$ ipython --no-banner

In [1]: import numpy as np

In [2]: np.set_printoptions(precision=2, suppress=True, linewidth=200)

In [3]: K = np.array([[1, -1, 1, -1],
   ...:     [1, 0, 0, 0],
   ...:     [1, 1, 1, 1],
   ...:     [1, 2, 4, 8],
   ...:     [1, 3, 9, 27],
   ...:     [1, 4, 16, 64],
   ...:     [1, 5, 25, 125],
   ...:     [1, 6, 36, 216],
   ...:     [1, 7, 49, 343],
   ...:     [1, 8, 64, 512],
   ...:     [1, 9, 81, 729]])

In [4]: f = np.array([2, 0])

In [5]: np.array([np.convolve(row, f, "same") for row in K])
Out[5]: 
array([[   2,   -2,    2,   -2],
       [   2,    0,    0,    0],
       [   2,    2,    2,    2],
       [   2,    4,    8,   16],
       [   2,    6,   18,   54],
       [   2,    8,   32,  128],
       [   2,   10,   50,  250],
       [   2,   12,   72,  432],
       [   2,   14,   98,  686],
       [   2,   16,  128, 1024],
       [   2,   18,  162, 1458]])

In [6]: x0 = np.array([2, 4, 0, 2])

In [7]: target = K @ x0

In [8]: np.round(np.linalg.lstsq(K, target)[0], 2) + 0
Out[8]: array([2., 4., 0., 2.])

In [9]: rng = np.random.default_rng(610)

In [10]: target = target + 0.3 * rng.normal(size=11)

In [11]: target
Out[11]: array([  -3.41,    2.21,    8.07,   26.1 ,   68.03,  146.23,  271.73,  457.79,  715.72, 1057.72, 1495.85])

In [12]: c, *_ = np.linalg.lstsq(K, target)

In [13]: np.round(K.T @ (target - K @ c), 2) + 0
Out[13]: array([0., 0., 0., 0.])

In [14]: c
Out[14]: array([2.33, 3.86, 0.01, 2.  ])

In [15]: P = K @ np.linalg.solve(K.T @ K, K.T)

In [16]: np.round(P @ K[:, 2], 2) + 0
Out[16]: array([ 1.,  0.,  1.,  4.,  9., 16., 25., 36., 49., 64., 81.])

In [17]: np.allclose(P @ P, P)
Out[17]: True

In [18]: np.round(np.linalg.eigvalsh(P), 2) + 0
Out[18]: array([0., 0., 0., 0., 0., 0., 0., 1., 1., 1., 1.])

In [19]: np.diag(P)
Out[19]: array([0.79, 0.29, 0.29, 0.29, 0.24, 0.21, 0.24, 0.29, 0.29, 0.29, 0.79])

In [20]: x0 = np.array([-3, -4, -9, 0])

In [21]: target = K @ x0

In [22]: c, lr = np.zeros(4), 1 / np.linalg.norm(K, 2) ** 2

In [23]: for i in range(6):
    ...:     c -= lr * K.T @ (K @ c - target)
    ...:     if i % 1 == 0: print(i, round(np.linalg.norm(K @ c - target), 2))
    ...: 
0 211.12
1 211.02
2 210.93
3 210.83
4 210.74
5 210.64

In [24]: c.round(2) + 0
Out[24]: array([ 0.  , -0.03, -0.17, -1.16])

In [25]: round(float(np.linalg.cond(K)), 2)
Out[25]: 568.99

In [26]: B = np.c_[K[:, :2] @ np.array([[1, 2], [2, 2]]), np.array([-1, 3, -2, 2, -1, 0, 0, 1, -3, 1, 3])]

In [27]: B
Out[27]: 
array([[-1,  0, -1],
       [ 1,  2,  3],
       [ 3,  4, -2],
       [ 5,  6,  2],
       [ 7,  8, -1],
       [ 9, 10,  0],
       [11, 12,  0],
       [13, 14,  1],
       [15, 16, -3],
       [17, 18,  1],
       [19, 20,  3]])

In [28]: np.round(np.linalg.lstsq(K, B[:, 0])[0], 2) + 0
Out[28]: array([1., 2., 0., 0.])

In [29]: np.round(np.linalg.norm(B - K @ np.linalg.lstsq(K, B)[0], axis=0), 2) + 0
Out[29]: array([0.  , 0.  , 5.34])

In [30]: np.linalg.matrix_rank(np.c_[K, B])
Out[30]: np.int64(5)

In [31]: W0 = np.loadtxt("m.csv", delimiter=",")

In [32]: W0
Out[32]: 
array([[ 0.72, -0.05,  0.12, -0.11,  0.19, -0.31, -0.19],
       [-0.05,  0.83,  0.01, -0.16, -0.29, -0.14, -0.11],
       [ 0.12,  0.01,  0.43, -0.41,  0.08,  0.23,  0.03],
       [-0.11, -0.16, -0.41,  0.46, -0.03, -0.1 , -0.18],
       [ 0.19, -0.29,  0.08, -0.03,  0.15,  0.02, -0.01],
       [-0.31, -0.14,  0.23, -0.1 ,  0.02,  0.59, -0.25],
       [-0.19, -0.11,  0.03, -0.18, -0.01, -0.25,  0.82]])

In [33]: # rank 4

In [34]: left, sig, VT = np.linalg.svd(W0, full_matrices=False)

In [35]: np.round(left.T @ W0 @ VT.T, 2) + 0
Out[35]: 
array([[1., 0., 0., 0., 0., 0., 0.],
       [0., 1., 0., 0., 0., 0., 0.],
       [0., 0., 1., 0., 0., 0., 0.],
       [0., 0., 0., 1., 0., 0., 0.],
       [0., 0., 0., 0., 0., 0., 0.],
       [0., 0., 0., 0., 0., 0., 0.],
       [0., 0., 0., 0., 0., 0., 0.]])

In [36]: (sig > 1e-8).sum()
Out[36]: np.int64(4)

In [37]: np.round(left.T @ left, 2) + 0
Out[37]: 
array([[1., 0., 0., 0., 0., 0., 0.],
       [0., 1., 0., 0., 0., 0., 0.],
       [0., 0., 1., 0., 0., 0., 0.],
       [0., 0., 0., 1., 0., 0., 0.],
       [0., 0., 0., 0., 1., 0., 0.],
       [0., 0., 0., 0., 0., 1., 0.],
       [0., 0., 0., 0., 0., 0., 1.]])

In [38]: np.allclose(left * sig @ VT, W0)
Out[38]: True

In [39]: w, vecs = np.linalg.eigh(W0)

In [40]: x0 = np.array([1, -9, 3, 5, -2, -6, 7])

In [41]: round(x0 @ W0 @ x0 / (x0 @ x0), 2), np.round(w[0], 2), np.round(w[-1], 2)
Out[41]: (np.float64(0.7), np.float64(-0.0), np.float64(1.0))

In [42]: vecs * np.abs(w) @ vecs.T
Out[42]: 
array([[ 0.72, -0.05,  0.12, -0.11,  0.19, -0.31, -0.19],
       [-0.05,  0.83,  0.01, -0.16, -0.29, -0.14, -0.11],
       [ 0.12,  0.01,  0.43, -0.41,  0.08,  0.23,  0.03],
       [-0.11, -0.16, -0.41,  0.46, -0.03, -0.1 , -0.18],
       [ 0.19, -0.29,  0.08, -0.03,  0.15,  0.02, -0.01],
       [-0.31, -0.14,  0.23, -0.1 ,  0.02,  0.59, -0.25],
       [-0.19, -0.11,  0.03, -0.18, -0.01, -0.25,  0.82]])

In [43]: round(x0 @ W0 @ x0, 2)
Out[43]: np.float64(144.14)

In [44]: vecs * np.maximum(w, 0) @ vecs.T
Out[44]: 
array([[ 0.72, -0.05,  0.12, -0.11,  0.19, -0.31, -0.19],
       [-0.05,  0.83,  0.01, -0.16, -0.29, -0.14, -0.11],
       [ 0.12,  0.01,  0.43, -0.41,  0.08,  0.23,  0.03],
       [-0.11, -0.16, -0.41,  0.46, -0.03, -0.1 , -0.18],
       [ 0.19, -0.29,  0.08, -0.03,  0.15,  0.02, -0.01],
       [-0.31, -0.14,  0.23, -0.1 ,  0.02,  0.59, -0.25],
       [-0.19, -0.11,  0.03, -0.18, -0.01, -0.25,  0.82]])

In [45]: round(float(np.abs(W0).sum(axis=1).max()), 2), round(float(np.abs(w).max()), 2)
Out[45]: (1.7, 1.0)
